>>> import numpy as np
>>> np.set_printoptions(suppress=True, linewidth=100)
>>> A = np.array([[0, 3, 1, -3, 1, -1, 0],
...     [3, 0, 3, 1, -3, 1, -1],
...     [1, 3, 0, 3, 1, -3, 1],
...     [-3, 1, 3, 0, 3, 1, -3],
...     [1, -3, 1, 3, 0, 3, 1],
...     [-1, 1, -3, 1, 3, 0, 3],
...     [0, -1, 1, -3, 1, 3, 0]])
>>> # symmetric, so the eigenvalues are real
>>> np.all(np.linalg.eigvalsh(A) > 0)
np.False_
>>> rng = np.random.default_rng(10867)
>>> idx = rng.permutation(7)
>>> idx
array([6, 5, 0, 2, 1, 3, 4])
>>> M2 = A[idx][:, idx]
>>> np.trace(M2)
np.int64(0)
>>> np.allclose(M2, A)
False
>>> np.round(np.sort(np.abs(np.linalg.eigvals(M2))), 1)
array([0.3, 0.6, 3.3, 5.4, 6.4, 7.3, 8.1])
>>> round(float(np.linalg.det(M2)), 1), round(float(np.linalg.det(A[idx])), 1)
(-1312.0, -1312.0)
>>> np.diag(M2)
array([0, 0, 0, 0, 0, 0, 0])
>>> M2
array([[ 0,  3,  0,  1, -1, -3,  1],
       [ 3,  0, -1, -3,  1,  1,  3],
       [ 0, -1,  0,  1,  3, -3,  1],
       [ 1, -3,  1,  0,  3,  3,  1],
       [-1,  1,  3,  3,  0,  1, -3],
       [-3,  1, -3,  3,  1,  0,  3],
       [ 1,  3,  1,  1, -3,  3,  0]])
>>> vals, V = np.linalg.eigh(A)
>>> np.round(np.linalg.svd(A, compute_uv=False), 1)
array([8.1, 7.3, 6.4, 5.4, 3.3, 0.6, 0.3])
>>> np.round(V.T @ A @ V, 1) + 0
array([[-8.1,  0. ,  0. ,  0. ,  0. ,  0. ,  0. ],
       [ 0. , -7.3,  0. ,  0. ,  0. ,  0. ,  0. ],
       [ 0. ,  0. , -0.3,  0. ,  0. ,  0. ,  0. ],
       [ 0. ,  0. ,  0. ,  0.6,  0. ,  0. ,  0. ],
       [ 0. ,  0. ,  0. ,  0. ,  3.3,  0. ,  0. ],
       [ 0. ,  0. ,  0. ,  0. ,  0. ,  5.4,  0. ],
       [ 0. ,  0. ,  0. ,  0. ,  0. ,  0. ,  6.4]])
>>> round(vals.sum(), 1), np.trace(A)
(np.float64(0.0), np.int64(0))
>>> np.round(V.T @ V, 1) + 0
array([[1., 0., 0., 0., 0., 0., 0.],
       [0., 1., 0., 0., 0., 0., 0.],
       [0., 0., 1., 0., 0., 0., 0.],
       [0., 0., 0., 1., 0., 0., 0.],
       [0., 0., 0., 0., 1., 0., 0.],
       [0., 0., 0., 0., 0., 1., 0.],
       [0., 0., 0., 0., 0., 0., 1.]])
>>> np.round(np.abs(V[:, -1]), 1) + 0
array([0.3, 0.5, 0.4, 0. , 0.4, 0.5, 0.3])
>>> (vals > 1e-8).sum(), (vals < -1e-8).sum()
(np.int64(4), np.int64(3))
>>> np.round(V @ np.diag(vals) @ V.T, 1) + 0
array([[ 0.,  3.,  1., -3.,  1., -1.,  0.],
       [ 3.,  0.,  3.,  1., -3.,  1., -1.],
       [ 1.,  3.,  0.,  3.,  1., -3.,  1.],
       [-3.,  1.,  3.,  0.,  3.,  1., -3.],
       [ 1., -3.,  1.,  3.,  0.,  3.,  1.],
       [-1.,  1., -3.,  1.,  3.,  0.,  3.],
       [ 0., -1.,  1., -3.,  1.,  3.,  0.]])
>>> np.round(np.linalg.eigvalsh(A + 4 * np.eye(7)), 1)
array([-4.1, -3.3,  3.7,  4.6,  7.3,  9.4, 10.4])
>>> np.unique(vals.round(6) + 0, return_counts=True)[1]
array([1, 1, 1, 1, 1, 1, 1])
>>> np.round(np.linalg.norm(A) ** 2 / np.linalg.norm(A, 2) ** 2, 1)
np.float64(3.1)
>>> round(np.linalg.norm(A, "nuc"), 1)
np.float64(31.4)
>>> round(float(np.linalg.norm(A, 1)), 1), round(np.linalg.norm(A, np.inf), 1)
(14.0, np.float64(14.0))
>>> round(float(np.linalg.norm(A[6] - A[4])), 1)
6.6
>>> round(np.linalg.norm(A[6], 1), 1), round(np.linalg.norm(A[6], np.inf), 1)
(np.float64(9.0), np.float64(3.0))
